% ipython --no-banner

In [1]: import numpy as np

In [2]: np.set_printoptions(precision=2, suppress=True, linewidth=100)

In [3]: def rd(a):
   ...:     return np.round(a, 2) + 0
   ...: 

In [4]: K = np.loadtxt("block4.csv", delimiter=",")

In [5]: K
Out[5]: 
array([[  5.18,   1.  ,  -0.4 ],
       [ -3.7 ,  -0.7 ,   0.5 ],
       [ -3.37,  -0.7 ,  -0.5 ],
       [  0.2 ,   0.1 ,  -1.  ],
       [  1.6 ,   0.3 ,  -0.3 ],
       [  2.14,   0.4 ,  -2.9 ],
       [  1.89,   0.3 ,  -0.9 ],
       [ -0.09,   0.  ,   0.2 ],
       [ -1.44,  -0.3 ,  -1.  ],
       [ -8.19,  -1.5 ,   1.3 ],
       [  3.64,   0.7 ,   1.5 ],
       [  9.5 ,   1.9 ,   0.3 ],
       [  5.36,   0.9 ,   1.1 ],
       [ -5.06,  -1.  ,   0.2 ],
       [  5.64,   1.1 ,   1.  ],
       [  6.99,   1.3 ,   0.1 ],
       [  0.08,   0.1 ,  -0.7 ],
       [ -4.82,  -1.  ,   1.  ],
       [ -2.89,  -0.6 ,   0.2 ],
       [  0.99,   0.2 ,   1.8 ],
       [  6.08,   1.2 ,   0.8 ],
       [ -4.85,  -1.  ,   1.2 ],
       [  0.02,   0.  ,  -1.7 ],
       [  1.15,   0.1 ,  -1.7 ],
       [  1.22,   0.3 ,  -2.3 ],
       [ -1.43,  -0.3 ,  -1.2 ],
       [  4.86,   1.  ,  -1.  ],
       [  1.91,   0.3 ,  -0.2 ],
       [  4.02,   0.8 ,  -0.7 ],
       [-13.79,  -2.7 ,   0.  ]])

In [6]: O, evecs = np.linalg.qr(K[:, :1])[0], np.linalg.qr(K[:, 1:])[0]

In [7]: s = np.linalg.svd(O.T @ evecs, compute_uv=False)

In [8]: (s > 0.9).sum()
Out[8]: np.int64(1)

In [9]: rd(np.degrees(np.arccos(s.clip(0, 1))))
Out[9]: array([3.37])

In [10]: Ac = (K - K.mean(axis=0)) / K.std(axis=0)

In [11]: rd(Ac.std(axis=0))
Out[11]: array([1., 1., 1.])

In [12]: c = np.linalg.lstsq(np.delete(Ac, 0, axis=1), Ac[:, 0])[0]

In [13]: rd(1 - np.var(Ac[:, 0] - np.delete(Ac, 0, axis=1) @ c))
Out[13]: np.float64(1.0)

In [14]: C = K[[19, 1]].astype(float)

In [15]: for _ in range(5):
    ...:     labels = np.linalg.norm(K[:, None] - C, axis=-1).argmin(axis=1)
    ...:     C = np.array([K[labels == j].mean(axis=0) for j in range(2)])
    ...: 

In [16]: labels
Out[16]: array([0, 1, 1, 0, 0, 0, 0, 0, 1, 1, 0, 0, 0, 1, 0, 0, 0, 1, 1, 0, 0, 1, 0, 0, 0, 1, 0, 0, 0, 1])

In [17]: np.bincount(labels)
Out[17]: array([20, 10])

In [18]: x = np.array([0, -2, -1])

In [19]: y = K @ x

In [20]: c, lr = np.zeros(3), 1 / np.linalg.norm(K, 2) ** 2

In [21]: for i in range(5):
    ...:     c -= lr * K.T @ (K @ c - y)
    ...:     if i % 1 == 0: print(i, round(np.linalg.norm(K @ c - y), 2))
    ...: 
0 5.96
1 5.65
2 5.35
3 5.07
4 4.8

In [22]: rd(c)
Out[22]: array([-0.36, -0.07, -0.23])

In [23]: rd(np.linalg.cond(K))
Out[23]: np.float64(90.8)

In [24]: M = np.load("run2.npy")

In [25]: M
Out[25]: 
array([[0, 0, 1, 1, 0, 0, 1],
       [0, 0, 0, 0, 0, 1, 0],
       [1, 0, 0, 1, 1, 0, 1],
       [1, 0, 1, 0, 1, 0, 0],
       [0, 0, 1, 1, 0, 0, 1],
       [0, 1, 0, 0, 0, 0, 0],
       [1, 0, 1, 0, 1, 0, 0]])

In [26]: M2 = M / np.sqrt((M ** 2).mean(axis=1, keepdims=True))

In [27]: rd(M - M.mean(axis=1, keepdims=True))
Out[27]: 
array([[-0.43, -0.43,  0.57,  0.57, -0.43, -0.43,  0.57],
       [-0.14, -0.14, -0.14, -0.14, -0.14,  0.86, -0.14],
       [ 0.43, -0.57, -0.57,  0.43,  0.43, -0.57,  0.43],
       [ 0.57, -0.43,  0.57, -0.43,  0.57, -0.43, -0.43],
       [-0.43, -0.43,  0.57,  0.57, -0.43, -0.43,  0.57],
       [-0.14,  0.86, -0.14, -0.14, -0.14, -0.14, -0.14],
       [ 0.57, -0.43,  0.57, -0.43,  0.57, -0.43, -0.43]])

In [28]: rd(np.linalg.norm(M2, axis=1))
Out[28]: array([2.65, 2.65, 2.65, 2.65, 2.65, 2.65, 2.65])

In [29]: np.linalg.matrix_rank(M - M.mean(axis=1, keepdims=True))
Out[29]: np.int64(4)

In [30]: np.linalg.matrix_rank(M2) == np.linalg.matrix_rank(M)
Out[30]: np.True_

In [31]: np.argwhere(np.triu(M))
Out[31]: 
array([[0, 2],
       [0, 3],
       [0, 6],
       [1, 5],
       [2, 3],
       [2, 4],
       [2, 6],
       [3, 4],
       [4, 6]])

In [32]: M @ M
Out[32]: 
array([[3, 0, 2, 1, 3, 0, 1],
       [0, 1, 0, 0, 0, 0, 0],
       [2, 0, 4, 2, 2, 0, 2],
       [1, 0, 2, 3, 1, 0, 3],
       [3, 0, 2, 1, 3, 0, 1],
       [0, 0, 0, 0, 0, 1, 0],
       [1, 0, 2, 3, 1, 0, 3]])

In [33]: M.sum(axis=0)
Out[33]: array([3, 1, 4, 3, 3, 1, 3])

In [34]: np.trace(M @ M @ M) // 6
Out[34]: np.int64(4)

In [35]: Lm = np.diag(M.sum(axis=1)) - M

In [36]: rd(np.linalg.eigvalsh(Lm))
Out[36]: array([0., 0., 2., 3., 3., 5., 5.])

In [37]: round(np.linalg.det(Lm[1:, 1:]))
Out[37]: 0
